In [1]: import numpy as np

In [2]: np.set_printoptions(precision=3, suppress=True, linewidth=120, sign=" ")

In [3]: A = np.load("case19.npy")

In [4]: print(A)
[[-3  0 -2 -3  3  3]
 [-4 -2 -1 -4  5  5]
 [-2 -2 -2 -5  5  2]
 [-4  1  0 -8  6 -1]
 [-5  3 -3 -5  4 -2]
 [-2  4 -2 -2  3 -5]
 [-4  2 -5 -4  6 -8]
 [-4 -1 -7 -7  7 -5]
 [-2 -2 -5 -5  5 -3]
 [ 0 -3 -4 -7  5 -1]
 [ 3 -3 -5 -4  7 -3]
 [ 6 -4 -2 -2  9  0]]

In [5]: cen = A - A.mean(axis=0)

In [6]: U, sigma, Vh = np.linalg.svd(cen, full_matrices=False)

In [7]: print(sigma)
[ 14.195  12.587   7.908   4.905   3.256   1.512]

In [8]: print(np.abs(Vh[-1]))
[ 0.272  0.651  0.5    0.211  0.237  0.389]

In [9]: print(np.abs(Vh[0]).argmax())
5

In [10]: print(np.round(cen.mean(axis=0), 3) + 0)
[ 0.  0.  0.  0.  0.  0.]

In [11]: W0 = np.load("data.npy")

In [12]: print(W0)
[[ 0.889 -0.166 -0.143 -0.028 -0.201 -0.085 -0.045]
 [-0.166  0.702 -0.252  0.157 -0.259 -0.161 -0.015]
 [-0.143 -0.252  0.786  0.12  -0.226 -0.136 -0.017]
 [-0.028  0.157  0.12   0.187 -0.223  0.113 -0.224]
 [-0.201 -0.259 -0.226 -0.223  0.597 -0.126 -0.127]
 [-0.085 -0.161 -0.136  0.113 -0.126  0.912  0.001]
 [-0.045 -0.015 -0.017 -0.224 -0.127  0.001  0.926]]

In [13]: print(round(np.trace(np.linalg.pinv(W0) @ W0), 3))
5.0

In [14]: print(np.unique(W0.round(6), axis=0).shape)
(7, 7)

In [15]: print(np.linalg.lstsq(W0[:-1].T, W0[-1])[2])
5

In [16]: rng = np.random.default_rng(187)

In [17]: out = W0 + rng.integers(-2, 3, (7, 5)) @ rng.integers(-2, 3, (5, 7))

In [18]: print(out)
[[  1.889   1.834   1.857  -2.028  -0.201  -0.085  -3.045]
 [  1.834   7.702   2.748   2.157  -3.259   2.839   1.985]
 [ -7.143  -5.252  -2.214   0.12   -3.226  -3.136   2.983]
 [  5.972  -5.843   0.12  -10.813  -4.223   3.113  -8.224]
 [ -0.201  -2.259  -1.226  -1.223  -2.403   0.874   0.873]
 [ -6.085  -1.161  -0.136   5.113   4.874  -6.088  -0.999]
 [  3.955  -7.015  -3.017 -10.224   0.873   3.001  -3.074]]

In [19]: print(out - W0)
[[  1.   2.   2.  -2.   0.   0.  -3.]
 [  2.   7.   3.   2.  -3.   3.   2.]
 [ -7.  -5.  -3.   0.  -3.  -3.   3.]
 [  6.  -6.   0. -11.  -4.   3.  -8.]
 [  0.  -2.  -1.  -1.  -3.   1.   1.]
 [ -6.  -1.   0.   5.   5.  -7.  -1.]
 [  4.  -7.  -3. -10.   1.   3.  -4.]]

In [20]: print(np.abs(out - W0).sum(axis=1))
[ 10.  22.  24.  38.   9.  25.  32.]

In [21]: print(np.linalg.matrix_rank(out - W0, tol=1e-8))
5
